$ python3 -q
>>> import numpy as np
>>> np.set_printoptions(suppress=True, linewidth=140)
>>> A = np.array([[1.0, 6.0, 6.0], [6.0, 6.0, 9.0], [6.0, 9.0, 6.0]])
>>> vals, evecs = np.linalg.eigh(A)
>>> x0 = np.array([0, -2, -1])
>>> print((np.sign(evecs[:, -1].round(6)) == np.sign(evecs[0, -1].round(6))).astype(int))
[1 1 1]
>>> print(np.round(evecs * np.maximum(vals, 0) @ evecs.T, 2))
[[3.45 5.18 5.18]
 [5.18 7.77 7.77]
 [5.18 7.77 7.77]]
>>> print(np.round(np.linalg.eigvalsh(A[1:, 1:]), 2))
[-3. 15.]
>>> print(x0 @ A @ x0 / (x0 @ x0), np.round(vals[0], 2), vals[-1])
13.2 -3.0 19.0
>>> print(np.abs(A).sum(axis=1).max(), np.abs(vals).max())
21.0 19.0
>>> r0, r1 = A[2], A[0]
>>> print(r0 @ r0)
153.0
>>> p = (r0 @ r1) / (r0 @ r0) * r0
>>> print(round((r1 - p) @ r0, 2))
0.0
>>> print(np.outer(r0, r1))
[[ 6. 36. 36.]
 [ 9. 54. 54.]
 [ 6. 36. 36.]]
>>> print(np.linalg.matrix_rank(np.outer(r0, r1)))
1
>>> print(p.round(2))
[3.76 5.65 3.76]
>>> print(round(float(np.linalg.norm(r0 + r1) ** 2 + np.linalg.norm(r0 - r1) ** 2), 2))
452.0
>>> hat = np.triu(np.array([[0, 0, 1], [2, 0, 2], [5, 5, 0]]), 1) + np.eye(3)
>>> A2 = hat @ A @ np.linalg.inv(hat)
>>> print(np.linalg.matrix_rank(A2))
3
>>> print(np.trace(A2), np.trace(A))
13.0 13.0
>>> m1 = np.loadtxt("w.csv", delimiter=",")
>>> print(m1)
[[-1.  0.  1.  1.]
 [ 0.  0. -2.  2.]
 [ 0.  0. -2. -2.]
 [ 0.  0.  0.  1.]]
>>> U, s, vt = np.linalg.svd(m1)
>>> print(np.argmax(s[:-1] / (s[1:] + 1e-6)) + 1)
3
>>> A2 = U[:, :3] @ np.diag(s[:3]) @ vt[:3]
>>> print(np.linalg.matrix_rank(m1, rtol=0.05))
3
>>> print(round(np.linalg.norm(m1 - A2) / np.linalg.norm(m1), 2))
0.0
>>> print(A2.round(2) + 0)
[[-1.  0.  1.  1.]
 [ 0.  0. -2.  2.]
 [ 0.  0. -2. -2.]
 [ 0.  0.  0.  1.]]
>>> print(np.linalg.lstsq(m1[:-1].T, m1[-1])[2])
3
>>> print(np.round(m1 @ np.linalg.pinv(m1) @ m1, 2) + 0)
[[-1.  0.  1.  1.]
 [ 0.  0. -2.  2.]
 [ 0.  0. -2. -2.]
 [ 0.  0.  0.  1.]]
>>> print(np.allclose(m1[:-1].T @ np.linalg.lstsq(m1[:-1].T, m1[-1])[0], m1[-1]))
True
>>> cov = m1.T @ m1
>>> print(np.round(np.linalg.eigvalsh(cov)[::-1], 2) + 0)
[10.81  8.39  0.79  0.  ]
>>> print(np.diag(cov))
[ 1.  0.  9. 10.]
>>> print(np.trace(cov), (m1 ** 2).sum())
20.0 20.0
>>> print((m1 @ m1.T).shape)
(4, 4)
>>> print(np.linalg.matrix_rank(m1 - m1[0, 0] * np.eye(4)))
3
>>> print(np.round(np.sort(np.linalg.eigvals(m1)), 2))
[-2. -1.  0.  1.]
>>> print(m1 @ m1)
[[ 1.  0. -3. -2.]
 [ 0.  0.  4.  6.]
 [ 0.  0.  4.  2.]
 [ 0.  0.  0.  1.]]
>>> O, r_ = np.linalg.qr(A)
>>> print(r_.round(2))
[[ -8.54 -11.24 -11.24]
 [  0.     5.17   3.43]
 [  0.     0.    -3.87]]
>>> print(np.allclose(r_.T @ r_, A.T @ A))
True
>>> print(np.round(O.T @ O, 2) + 0)
[[1. 0. 0.]
 [0. 1. 0.]
 [0. 0. 1.]]
>>> A2 = np.array([[0], [-9], [-9], [-5]])
>>> basis = np.array([[-3, 1, -1]])
>>> rng = np.random.default_rng(89)
>>> arr = A2 @ basis + 0.02 * rng.normal(size=(4, 3))
>>> print(arr.round(2))
[[-0.01 -0.01  0.02]
 [27.01 -8.98  9.01]
 [27.01 -9.    9.01]
 [14.98 -4.98  4.98]]
>>> print(m1.sum(axis=1))
[ 1.  0. -4.  1.]
>>> print(np.round(np.linalg.svd(m1, compute_uv=False), 2) + 0)
[3.29 2.9  0.89 0.  ]
>>> np.zeros(4, 4)
Traceback (most recent call last):
  File "<python-input-52>", line 1, in <module>
    np.zeros(4, 4)
    ~~~~~~~~^^^^^^
TypeError: Cannot interpret '4' as a data type
>>> T = np.stack([m1, -3 * m1, m1[::-1]])
>>> print(T.sum(axis=0))
[[ 2.  0. -2. -1.]
 [ 0.  0.  2. -6.]
 [ 0.  0.  2.  6.]
 [-1.  0.  1. -1.]]
>>> print((T @ m1.T).shape)
(3, 4, 4)
>>> print(np.linalg.matrix_rank(T.reshape(3, -1)))
2
>>> print(np.round(np.linalg.norm(T, axis=(1, 2)), 2))
[ 4.47 13.42  4.47]
>>> print(np.linalg.matrix_rank(T))
[3 3 3]
>>> print(np.round(np.linalg.det(T), 2))
[0. 0. 0.]
>>> A2 = m1[0, 0] * m1[1:] - np.outer(m1[1:, 0], m1[0])
>>> print(A2)
[[ 0. -0.  2. -2.]
 [ 0. -0.  2.  2.]
 [ 0. -0. -0. -1.]]
>>> print(m1[:, 0] / m1[0, 0])
[ 1. -0. -0. -0.]
>>> print(np.linalg.cond(m1) > 100)
True
>>> X = np.load("case9.npy")
>>> print(X)
[[20.96 41.05 40.04]
 [20.92 39.58 40.25]
 [20.63 38.87 38.82]
 [19.63 42.3  37.93]
 [20.07 40.56 40.23]
 [19.24 40.81 40.67]
 [22.28 39.18 36.99]
 [22.03 40.97 39.74]
 [19.39 41.62 40.16]
 [21.78 41.95 38.64]
 [19.16 39.31 39.87]
 [19.67 40.86 39.89]
 [19.67 39.79 40.97]
 [20.33 39.57 39.95]
 [19.65 40.32 40.73]
 [20.13 39.32 39.34]
 [20.08 40.77 40.25]
 [20.11 40.43 41.63]
 [19.68 39.41 40.98]
 [17.07 40.17 37.88]
 [20.26 41.03 39.99]
 [19.51 39.71 38.47]
 [19.88 39.78 39.7 ]
 [22.13 40.83 39.64]]
>>> Xs = X - X.mean(axis=0)
>>> U, s, vt = np.linalg.svd(Xs, full_matrices=False)
>>> print(s.round(2))
[5.68 5.05 4.34]
>>> print(np.round(s ** 2 / (s ** 2).sum(), 2))
[0.42 0.33 0.25]
>>> print(round(float((s ** 2).sum() ** 2 / (s ** 4).sum()), 2))
2.87
